$ ipython --no-banner

In [1]: import numpy as np

In [2]: np.set_printoptions(suppress=True, linewidth=140)

In [3]: W0 = np.load("dump.npy")

In [4]: print(W0)
[[ 2  0 -1]
 [ 7  5  4]
 [ 6  4  3]]

In [5]: Y = W0 / np.sqrt((W0 ** 2).mean(axis=1, keepdims=True))

In [6]: print(np.round(np.linalg.norm(Y, axis=1), 2))
[1.73 1.73 1.73]

In [7]: print(np.allclose(W0[:-1].T @ np.linalg.lstsq(W0[:-1].T, W0[-1])[0], W0[-1]))
True

In [8]: print(np.round(W0 @ np.linalg.pinv(W0) @ W0, 2) + 0)
[[ 2.  0. -1.]
 [ 7.  5.  4.]
 [ 6.  4.  3.]]

In [9]: print(round(np.trace(np.linalg.pinv(W0) @ W0), 2))
2.0

In [10]: t3 = np.stack([W0, 5 * W0, W0[::-1]])

In [11]: print(np.round(np.linalg.det(t3), 2) + 0)
[0. 0. 0.]

In [12]: print(np.round(np.linalg.norm(t3, axis=(1, 2)), 2))
[12.49 62.45 12.49]

In [13]: print(np.linalg.matrix_rank(t3))
[2 2 2]

In [14]: print(t3.sum(axis=0))
[[18  4 -3]
 [49 35 28]
 [38 24 17]]

In [15]: Y = np.array([[-2], [-2]])

In [16]: C = np.array([[-1, 6]])

In [17]: m1 = Y @ C

In [18]: print(m1)
[[  2 -12]
 [  2 -12]]

In [19]: proj = np.triu(np.array([[-3, 5, 0], [-4, -5, 1], [-5, 1, 3]]), 1) + np.eye(3)

In [20]: Y = proj @ W0 @ np.linalg.inv(proj)

In [21]: print(np.linalg.matrix_rank(Y))
2

In [22]: print(np.trace(Y), np.trace(W0))
10.0 10

In [23]: rng = np.random.default_rng(34040)

In [24]: labels = rng.permutation(2)

In [25]: print(labels)
[1 0]

In [26]: Y = m1[labels][:, labels]

In [27]: print(Y)
[[-12   2]
 [-12   2]]

In [28]: print(np.allclose(Y, m1))
False

In [29]: print(np.round(np.sort(np.abs(np.linalg.eigvals(Y))), 2))
[ 0. 10.]

In [30]: Y = m1 / np.sqrt((m1 ** 2).mean(axis=1, keepdims=True))

In [31]: print(np.linalg.matrix_rank(m1 - m1.mean(axis=1, keepdims=True)))
1

In [32]: print(np.round(np.linalg.norm(Y, axis=1), 2))
[1.41 1.41]

In [33]: print(np.poly(m1))
[ 1. 10.  0.]

In [34]: print(np.round(np.linalg.eigvals(m1).sum().real, 2))
-10.0

In [35]: Uu, s, vt = np.linalg.svd(m1)

In [36]: print(np.argmax(s[:-1] / (s[1:] + 1e-6)) + 1)
1

In [37]: Y = Uu[:, :1] @ np.diag(s[:1]) @ vt[:1]

In [38]: print(np.linalg.matrix_rank(Y))
1

In [39]: print(np.linalg.matrix_rank(m1, rtol=0.05))
1

In [40]: A = 0.7 ** np.abs(np.subtract.outer(np.arange(3), np.arange(3)))

In [41]: print(A.round(2))
[[1.   0.7  0.49]
 [0.7  1.   0.7 ]
 [0.49 0.7  1.  ]]

In [42]: O = A.astype(float).copy()

In [43]: for j in range(3):
    ...:     O[:, j] -= O[:, :j] @ (O[:, :j].T @ O[:, j])
    ...:     O[:, j] /= np.linalg.norm(O[:, j])
    ...: 

In [44]: print(O.round(2) + 0)
[[ 0.76 -0.65  0.  ]
 [ 0.53  0.62 -0.57]
 [ 0.37  0.44  0.82]]

In [45]: data = np.load("mat.npy")

In [46]: print(data.round(2))
[[-2.52 -1.44 -0.74]
 [ 1.75 -2.25 -0.93]
 [-0.22 -2.73 -1.22]
 [ 1.25 -2.51 -1.06]
 [ 2.71 -1.21 -0.43]
 [ 2.76  1.02  0.57]
 [-2.5   1.56  0.59]
 [-0.44  2.72  1.19]
 [ 2.94  0.48  0.33]
 [ 1.51  2.35  1.1 ]
 [-1.66 -2.26 -1.07]
 [-0.52  2.71  1.18]
 [ 0.44  2.71  1.22]
 [-1.08  2.58  1.1 ]
 [ 2.98  0.24  0.23]
 [-1.24  2.52  1.06]
 [-2.12 -1.91 -0.93]
 [-3.    0.15 -0.06]
 [-0.93 -2.59 -1.19]
 [ 2.98  0.23  0.22]
 [ 1.93  2.07  0.99]
 [-0.87  2.64  1.13]
 [-1.64  2.32  0.96]
 [ 0.78 -2.66 -1.15]
 [-1.57  2.36  0.98]]

In [47]: Y = data / np.linalg.norm(data, axis=1, keepdims=True)

In [48]: cov = Y @ Y.T

In [49]: print((cov - 2 * np.eye(25)).round(6).argmax(axis=1))
[16  3 18 23  1  8 22 11 14 20 16  7  7 15 19 13 10  6  2 14  9 13 24  3 22]

In [50]: data[25]
Traceback (most recent call last):
  Cell In[50], line 1
    data[25]
IndexError: index 25 is out of bounds for axis 0 with size 25


In [51]: np.linalg.rank(data)
Traceback (most recent call last):
  Cell In[51], line 1
    np.linalg.rank(data)
AttributeError: module 'numpy.linalg' has no attribute 'rank'


In [52]: print(np.round(np.abs(data).max(), 2))
3.0

In [53]: print(np.round(data.sum(axis=0), 2))
[1.74 9.08 4.09]

In [54]: print(np.round(np.linalg.svd(data, compute_uv=False), 2) + 0)
[11.57  9.55  0.  ]

In [55]: print(np.unravel_index(np.abs(data).argmax(), data.shape))
(np.int64(17), np.int64(0))

In [56]: print(np.linalg.matrix_rank(data))
2

In [57]: print(data.shape)
(25, 3)
